% ipython --no-banner

In [1]: import numpy as np

In [2]: np.set_printoptions(precision=2, suppress=True, linewidth=140)

In [3]: rnd = lambda a: np.round(a, 2) + 0

In [4]: F = np.load("data.npy")

In [5]: F
Out[5]: 
array([[ 0.,  0.,  2.,  0.],
       [-1.,  2.,  1.,  8.],
       [ 1., -1., -1., -1.],
       [ 0.,  0.,  0.,  3.]])

In [6]: O = F.astype(float).copy()

In [7]: for j in range(4):
   ...:     O[:, j] -= O[:, :j] @ (O[:, :j].T @ O[:, j])
   ...:     O[:, j] /= np.linalg.norm(O[:, j])
   ...: 

In [8]: rnd(O.T @ O)
Out[8]: 
array([[1., 0., 0., 0.],
       [0., 1., 0., 0.],
       [0., 0., 1., 0.],
       [0., 0., 0., 1.]])

In [9]: rnd(np.sort(np.abs(np.linalg.eigvals(F))))
Out[9]: array([0.62, 1.62, 2.  , 3.  ])

In [10]: np.allclose(F, F.T)
Out[10]: False

In [11]: rnd(np.linalg.matrix_power(F, 3))
Out[11]: 
array([[  0.,  -2.,   4., -20.],
       [ -4.,   7.,   2., 142.],
       [  3.,  -4.,  -3., -40.],
       [  0.,   0.,   0.,  27.]])

In [12]: rnd(np.linalg.det(F))
Out[12]: np.float64(-6.0)

In [13]: rnd(np.abs(np.linalg.eigvals(F)).max())
Out[13]: np.float64(3.0)

In [14]: np.unravel_index(np.abs(F).argmax(), F.shape)
Out[14]: (np.int64(1), np.int64(3))

In [15]: F.sum(axis=1)
Out[15]: array([ 2., 10., -2.,  3.])

In [16]: rnd(np.linalg.svd(F, compute_uv=False))
Out[16]: array([8.96, 2.28, 1.18, 0.25])

In [17]: F.shape
Out[17]: (4, 4)

In [18]: np.linalg.rank(F)
---------------------------------------------------------------------------
AttributeError                            Traceback (most recent call last)
Cell In[18], line 1
----> 1 np.linalg.rank(F)

AttributeError: module 'numpy.linalg' has no attribute 'rank'

In [19]: F.mean(axis=0)
Out[19]: array([0.  , 0.25, 0.5 , 2.5 ])

In [20]: m1 = np.array([[4, -4, -3, 4, 9, -8],
    ...:     [0, -1, -8, -6, 7, -3],
    ...:     [0, 0, 3, 9, -5, -4],
    ...:     [0, 0, 0, 6, -8, 0],
    ...:     [0, 0, 0, 0, 1, 6],
    ...:     [0, 0, 0, 0, 0, 7]])

In [21]: x = np.array([7, 8, 8, 3, 7, 5])

In [22]: y = m1 @ x

In [23]: y
Out[23]: array([  7, -56,  -4, -38,  37,  35])

In [24]: rnd(np.linalg.solve(m1.T, m1[1]))
Out[24]: array([0., 1., 0., 0., 0., 0.])

In [25]: rnd(np.linalg.solve(m1, y + m1[:, 4]))
Out[25]: array([7., 8., 8., 3., 8., 5.])

In [26]: O, evecs = np.linalg.qr(m1[:, :2])[0], np.linalg.qr(m1[:, 2:])[0]

In [27]: s = np.linalg.svd(O.T @ evecs, compute_uv=False)

In [28]: rnd(np.degrees(np.arccos(s.clip(0, 1))))
Out[28]: array([ 1.49, 30.75])

In [29]: (s > 0.9).sum()
Out[29]: np.int64(1)

In [30]: rnd(np.sort(np.linalg.eigvals(m1)))
Out[30]: array([-1.,  1.,  3.,  4.,  6.,  7.])

In [31]: m1 @ m1
Out[31]: 
array([[  16,  -12,   11,   37,    0,  -10],
       [   0,    1,  -16, -102,   88,   56],
       [   0,    0,    9,   81,  -92,  -70],
       [   0,    0,    0,   36,  -56,  -48],
       [   0,    0,    0,    0,    1,   48],
       [   0,    0,    0,    0,    0,   49]])
